$ ipython --no-banner

In [1]: import numpy as np

In [2]: np.set_printoptions(precision=1, suppress=True, linewidth=120, legacy="1.25")

In [3]: rng = np.random.default_rng(939)

In [4]: M = np.eye(6, dtype=int)[rng.permutation(6)] * np.array([-4, 8, -6, 9, -3, -6])

In [5]: M
Out[5]: 
array([[ 0,  0,  0,  0,  0, -6],
       [ 0,  0,  0,  9,  0,  0],
       [-4,  0,  0,  0,  0,  0],
       [ 0,  0, -6,  0,  0,  0],
       [ 0,  0,  0,  0, -3,  0],
       [ 0,  8,  0,  0,  0,  0]])

In [6]: M2 = M + rng.integers(-2, 3, (6, 4)) @ rng.integers(-2, 3, (4, 6))

In [7]: M2
Out[7]: 
array([[-2,  2,  3,  3, -5,  0],
       [ 2, -3,  3, 12, -5,  2],
       [ 2, -6,  3,  3, -3,  4],
       [ 2, -4, -5,  1, -3,  0],
       [-2,  4,  1,  1, -3, -3],
       [-2, 12,  1,  1,  0, -1]])

In [8]: print(M2 - M)
[[-2  2  3  3 -5  6]
 [ 2 -3  3  3 -5  2]
 [ 6 -6  3  3 -3  4]
 [ 2 -4  1  1 -3  0]
 [-2  4  1  1  0 -3]
 [-2  4  1  1  0 -1]]

In [9]: np.round(np.linalg.svd(M2 - M, compute_uv=False), 1) + 0
Out[9]: array([15.1,  9.6,  4.5,  2.7,  0. ,  0. ])

In [10]: z = rng.integers(0, 2, 8)

In [11]: m1 = (z[:, None] == z) * 5 + np.eye(8)

In [12]: print(m1)
[[6. 0. 5. 0. 5. 5. 5. 0.]
 [0. 6. 0. 5. 0. 0. 0. 5.]
 [5. 0. 6. 0. 5. 5. 5. 0.]
 [0. 5. 0. 6. 0. 0. 0. 5.]
 [5. 0. 5. 0. 6. 5. 5. 0.]
 [5. 0. 5. 0. 5. 6. 5. 0.]
 [5. 0. 5. 0. 5. 5. 6. 0.]
 [0. 5. 0. 5. 0. 0. 0. 6.]]

In [13]: C2 = m1.T @ m1

In [14]: np.linalg.eigvalsh(C2)[::-1]
Out[14]: array([676., 256.,   1.,   1.,   1.,   1.,   1.,   1.])

In [15]: print(np.allclose(C2, C2.T))
True

In [16]: np.linalg.svd(m1, compute_uv=False) ** 2
Out[16]: array([676., 256.,   1.,   1.,   1.,   1.,   1.,   1.])

In [17]: print((m1 @ m1.T).shape)
(8, 8)

In [18]: np.diag(C2)
Out[18]: array([136.,  86., 136.,  86., 136., 136., 136.,  86.])
